In [1]: import numpy as np

In [2]: from numpy import linalg as LA

In [3]: np.set_printoptions(precision=2, suppress=True, linewidth=120)

In [4]: A = np.loadtxt("layer14.csv", delimiter=",")

In [5]: A
Out[5]: 
array([[-0.5 ,  0.81, -0.28, -0.07],
       [-0.58, -0.07,  0.79,  0.2 ],
       [-0.15, -0.14, -0.36,  0.91],
       [ 0.62,  0.56,  0.42,  0.36]])

In [6]: out = LA.inv(A)

In [7]: LA.inv(out)
Out[7]: 
array([[-0.5 ,  0.81, -0.28, -0.07],
       [-0.58, -0.07,  0.79,  0.2 ],
       [-0.15, -0.14, -0.36,  0.91],
       [ 0.62,  0.56,  0.42,  0.36]])

In [8]: LA.det(A) * out
Out[8]: 
array([[ 0.5 ,  0.58,  0.15, -0.62],
       [-0.81,  0.07,  0.14, -0.56],
       [ 0.28, -0.79,  0.36, -0.42],
       [ 0.07, -0.2 , -0.91, -0.36]])

In [9]: np.allclose(out, A.T)
Out[9]: True

In [10]: np.round(LA.cond(A), 2)
Out[10]: np.float64(1.0)

In [11]: np.round(LA.slogdet(A)[0], 2)
Out[11]: np.float64(-1.0)

In [12]: np.round(A[:, 3] @ A[:, 1], 2)
Out[12]: np.float64(-0.0)

In [13]: LA.pinv(A)
Out[13]: 
array([[-0.5 , -0.58, -0.15,  0.62],
       [ 0.81, -0.07, -0.14,  0.56],
       [-0.28,  0.79, -0.36,  0.42],
       [-0.07,  0.2 ,  0.91,  0.36]])

In [14]: np.round(A.T @ A, 2) + 0
Out[14]: 
array([[1., 0., 0., 0.],
       [0., 1., 0., 0.],
       [0., 0., 1., 0.],
       [0., 0., 0., 1.]])

In [15]: LA.svd(A, compute_uv=False)
Out[15]: array([1., 1., 1., 1.])

In [16]: rng = np.random.default_rng(2)

In [17]: idx = rng.permutation(4)

In [18]: idx
Out[18]: array([3, 2, 0, 1])

In [19]: out = A[idx][:, idx]

In [20]: round(np.trace(out), 2)
Out[20]: np.float64(-0.57)

In [21]: np.sort(np.abs(LA.eigvals(out)))
Out[21]: array([1., 1., 1., 1.])

In [22]: np.allclose(out, A)
Out[22]: False

In [23]: np.diag(out)
Out[23]: array([ 0.36, -0.36, -0.5 , -0.07])

In [24]: w1 = np.array([[3, 1, 3, 1], [3, 2, 2, 0], [2, 3, 2, 1], [3, 3, 3, 2]])

In [25]: c = np.array([-3, -2, -2, -3])

In [26]: act = np.maximum(A @ w1 + c, 0)

In [27]: LA.matrix_rank(act)
Out[27]: np.int64(2)

In [28]: basis = np.array([[-3, -1], [-2, -5], [7, 6], [8, -8]])

In [29]: w1 @ basis
Out[29]: 
array([[ 18,   2],
       [  1,  -1],
       [ 10, -13],
       [ 22, -16]])

In [30]: arr = np.loadtxt("w.csv", delimiter=",")

In [31]: arr
Out[31]: 
array([[-4., -6.],
       [-4., -6.],
       [ 0.,  0.],
       [-2., -3.]])

In [32]: U, s, VT = LA.svd(arr)

In [33]: np.argmax(s[:-1] / (s[1:] + 1e-6)) + 1
Out[33]: np.int64(1)

In [34]: out = U[:, :1] @ np.diag(s[:1]) @ VT[:1]

In [35]: np.round(LA.norm(arr - out, 2), 2), round(float(s[1]), 2)
Out[35]: (np.float64(0.0), 0.0)

In [36]: LA.matrix_rank(arr, rtol=0.05)
Out[36]: np.int64(1)

In [37]: round(float(LA.norm(arr - out) / LA.norm(arr)), 2)
Out[37]: 0.0

In [38]: mat = np.load("sample3.npy")

In [39]: mat
Out[39]: 
array([[ -2,   0,   4,  -3,   0,   6],
       [  6,   4,  -2,   9,   6,  -3],
       [  2,   2,   2,   3,   3,   3],
       [  2,   0,  -4,   4,   0,  -8],
       [ -6,  -4,   2, -12,  -8,   4],
       [ -2,  -2,  -2,  -4,  -4,  -4]])

In [40]: C2 = arr.T @ arr

In [41]: np.round(LA.eigvalsh(C2)[::-1], 2) + 0
Out[41]: array([117.,   0.])

In [42]: (arr @ arr.T).shape
Out[42]: (4, 4)

In [43]: LA.matrix_rank(C2)
Out[43]: np.int64(1)

In [44]: np.allclose(C2, C2.T)
Out[44]: True

In [45]: def softmax(z):
    ...:     e = np.exp(z - z.max(axis=-1, keepdims=True))
    ...:     return e / e.sum(axis=-1, keepdims=True)
    ...: 

In [46]: softmax(arr[0])
Out[46]: array([0.88, 0.12])

In [47]: np.round(softmax(10 * arr[0]), 2) + 0
Out[47]: array([1., 0.])

In [48]: softmax(arr[0] + 3)
Out[48]: array([0.88, 0.12])

In [49]: att = arr @ arr.T / np.sqrt(2)

In [50]: softmax(att)[0] @ arr
Out[50]: array([-4., -6.])

In [51]: np.round(softmax(att + np.triu(np.full(att.shape, -np.inf), 1)), 2) + 0
Out[51]: 
array([[1.  , 0.  , 0.  , 0.  ],
       [0.5 , 0.5 , 0.  , 0.  ],
       [0.33, 0.33, 0.33, 0.  ],
       [0.5 , 0.5 , 0.  , 0.  ]])

In [52]: LA.matrix_rank(mat, rtol=0.1)
Out[52]: np.int64(2)

In [53]: LA.cond(mat) > 100
Out[53]: np.True_

In [54]: round(np.log10(LA.cond(mat)))
Out[54]: 3

In [55]: W0 = np.loadtxt("arr.csv", delimiter=",")

In [56]: W0
Out[56]: 
array([[ 1.01,  0.15,  0.  ],
       [ 0.15,  2.44,  1.37],
       [ 0.  ,  1.37, -0.45]])

In [57]: idx = rng.permutation(3)

In [58]: idx
Out[58]: array([0, 1, 2])

In [59]: out = W0[idx][:, idx]

In [60]: np.trace(out)
Out[60]: np.float64(3.0)

In [61]: np.sort(np.abs(LA.eigvals(out)))
Out[61]: array([1., 1., 3.])

In [62]: evals, evecs = LA.eigh(W0)

In [63]: np.round(evecs @ np.diag(evals) @ evecs.T, 2) + 0
Out[63]: 
array([[ 1.01,  0.15,  0.  ],
       [ 0.15,  2.44,  1.37],
       [ 0.  ,  1.37, -0.45]])

In [64]: evals
Out[64]: array([-1.,  1.,  3.])

In [65]: np.round(evecs.T @ W0 @ evecs, 2) + 0
Out[65]: 
array([[-1.,  0.,  0.],
       [ 0.,  1.,  0.],
       [ 0.,  0.,  3.]])

In [66]: np.abs(evecs[:, -1]).round(6).argmax()
Out[66]: np.int64(1)

In [67]: w1 = np.array([[2, 0], [-1, -2], [4, 4]])

In [68]: c = np.array([1, -2])

In [69]: act = np.maximum(W0 @ w1 + c, 0)

In [70]: (act > 0).mean(axis=0)
Out[70]: array([0.67, 0.  ])

In [71]: basis = np.array([[0, 2], [1, 1]])

In [72]: act @ basis
Out[72]: 
array([[0.  , 5.74],
       [0.  , 8.68],
       [0.  , 0.  ]])

In [73]: u = np.array([-1, 1])

In [74]: np.correlate(W0[0], W0[2], "full")
Out[74]: array([-0.45,  1.32,  0.21,  0.  ,  0.  ])

In [75]: np.array([np.convolve(row, u, "same") for row in W0])
Out[75]: 
array([[-1.01,  0.86,  0.15],
       [-0.15, -2.29,  1.07],
       [ 0.  , -1.37,  1.82]])

In [76]: np.polyval(u, W0[0])
Out[76]: array([-0.01,  0.85,  1.  ])

In [77]: x = np.array([1, 2, 0])

In [78]: y = W0 @ x

In [79]: c, lr = np.zeros(3), 1 / LA.norm(W0, 2) ** 2

In [80]: for i in range(250):
    ...:     c -= lr * W0.T @ (W0 @ c - y)
    ...:     if i % 50 == 0: print(i, round(LA.norm(W0 @ c - y), 2))
    ...: 
0 1.01
50 0.0
100 0.0
150 0.0
200 0.0

In [81]: c.round(2) + 0
Out[81]: array([1., 2., 0.])

In [82]: np.round(LA.cond(W0), 2)
Out[82]: np.float64(3.0)

In [83]: M = np.loadtxt("block12.csv", delimiter=",")

In [84]: M
Out[84]: 
array([[ 2.,  0.,  0.],
       [ 0., -2.,  0.],
       [ 0.,  0.,  0.]])

In [85]: np.diff(M, axis=0)
Out[85]: 
array([[-2., -2.,  0.],
       [ 0.,  2.,  0.]])

In [86]: M.sum(axis=0)
Out[86]: array([ 2., -2.,  0.])

In [87]: M.sum(axis=1)
Out[87]: array([ 2., -2.,  0.])

In [88]: M - M[0]
Out[88]: 
array([[ 0.,  0.,  0.],
       [-2., -2.,  0.],
       [-2.,  0.,  0.]])

In [89]: np.abs(M).max()
Out[89]: np.float64(2.0)

In [90]: u, v = mat[2], mat[4]

In [91]: u @ v
Out[91]: np.int64(-64)

In [92]: p = (u @ v) / (u @ u) * u

In [93]: np.outer(u, v)
Out[93]: 
array([[-12,  -8,   4, -24, -16,   8],
       [-12,  -8,   4, -24, -16,   8],
       [-12,  -8,   4, -24, -16,   8],
       [-18, -12,   6, -36, -24,  12],
       [-18, -12,   6, -36, -24,  12],
       [-18, -12,   6, -36, -24,  12]])

In [94]: LA.matrix_rank(np.outer(u, v))
Out[94]: np.int64(1)

In [95]: data = np.load("m.npy")

In [96]: data
Out[96]: 
array([[0, 1, 1],
       [1, 0, 1],
       [1, 1, 0]])

In [97]: proj = np.triu(np.array([[1, 1, 2], [-3, 0, 2], [3, 1, -3]]), 1) + np.eye(3)

In [98]: out = proj @ data @ LA.inv(proj)

In [99]: np.trace(out), np.trace(data)
Out[99]: (np.float64(0.0), np.int64(0))

In [100]: out
Out[100]: 
array([[ 3.,  0., -4.],
       [ 3., -1., -3.],
       [ 1.,  0., -2.]])

In [101]: np.round(LA.det(out), 2)
Out[101]: np.float64(2.0)

In [102]: LA.matrix_rank(out)
Out[102]: np.int64(3)

In [103]: evals, evecs = LA.eigh(data)

In [104]: np.abs(evecs[:, -1]).round(6).argmax()
Out[104]: np.int64(0)

In [105]: np.round(evecs.T @ data @ evecs, 2) + 0
Out[105]: 
array([[-1.,  0.,  0.],
       [ 0., -1.,  0.],
       [ 0.,  0.,  2.]])

In [106]: evals.sum(), np.trace(data)
Out[106]: (np.float64(0.0), np.int64(0))

In [107]: LA.eigvalsh(data + -1 * np.eye(3))
Out[107]: array([-2., -2.,  1.])

In [108]: (evals > 1e-8).sum(), (evals < -1e-8).sum()
Out[108]: (np.int64(1), np.int64(2))

In [109]: q = data.astype(float).copy()

In [110]: for j in range(3):
     ...:     q[:, j] -= q[:, :j] @ (q[:, :j].T @ q[:, j])
     ...:     q[:, j] /= LA.norm(q[:, j])
     ...: 

In [111]: q
Out[111]: 
array([[ 0.  ,  0.82,  0.58],
       [ 0.71, -0.41,  0.58],
       [ 0.71,  0.41, -0.58]])

In [112]: np.round(q.T @ q, 2) + 0
Out[112]: 
array([[1., 0., 0.],
       [0., 1., 0.],
       [0., 0., 1.]])

In [113]: np.round(q.T @ data, 2) + 0
Out[113]: 
array([[1.41, 0.71, 0.71],
       [0.  , 1.22, 0.41],
       [0.  , 0.  , 1.15]])

In [114]: x = np.array([2, 2, -3])

In [115]: y = data @ x

In [116]: y
Out[116]: array([-1, -1,  4])

In [117]: LA.solve(data, -1 * y)
Out[117]: array([-2., -2.,  3.])

In [118]: LA.solve(data, y + data[:, 1])
Out[118]: array([ 2.,  3., -3.])

In [119]: out = np.array([[-3, -3, 2, -1], [3, 3, 1, -2], [-3, 1, -3, -1], [1, 2, -1, -1]])

In [120]: feats = out + out.T

In [121]: feats
Out[121]: 
array([[-6,  0, -1,  0],
       [ 0,  6,  2,  0],
       [-1,  2, -6, -2],
       [ 0,  0, -2, -2]])

In [122]: round(float(LA.eigvalsh(feats).min()), 2)
Out[122]: -7.62

In [123]: np.all(LA.eigvalsh(feats) > 0)
Out[123]: np.False_

In [124]: u = np.array([-2, 1, 3, 0])

In [125]: out = feats + np.outer(u, np.eye(4)[2])

In [126]: LA.matrix_rank(LA.inv(out) - LA.inv(feats), tol=1e-8)
Out[126]: np.int64(1)

In [127]: out
Out[127]: 
array([[-6.,  0., -3.,  0.],
       [ 0.,  6.,  3.,  0.],
       [-1.,  2., -3., -2.],
       [ 0.,  0., -2., -2.]])
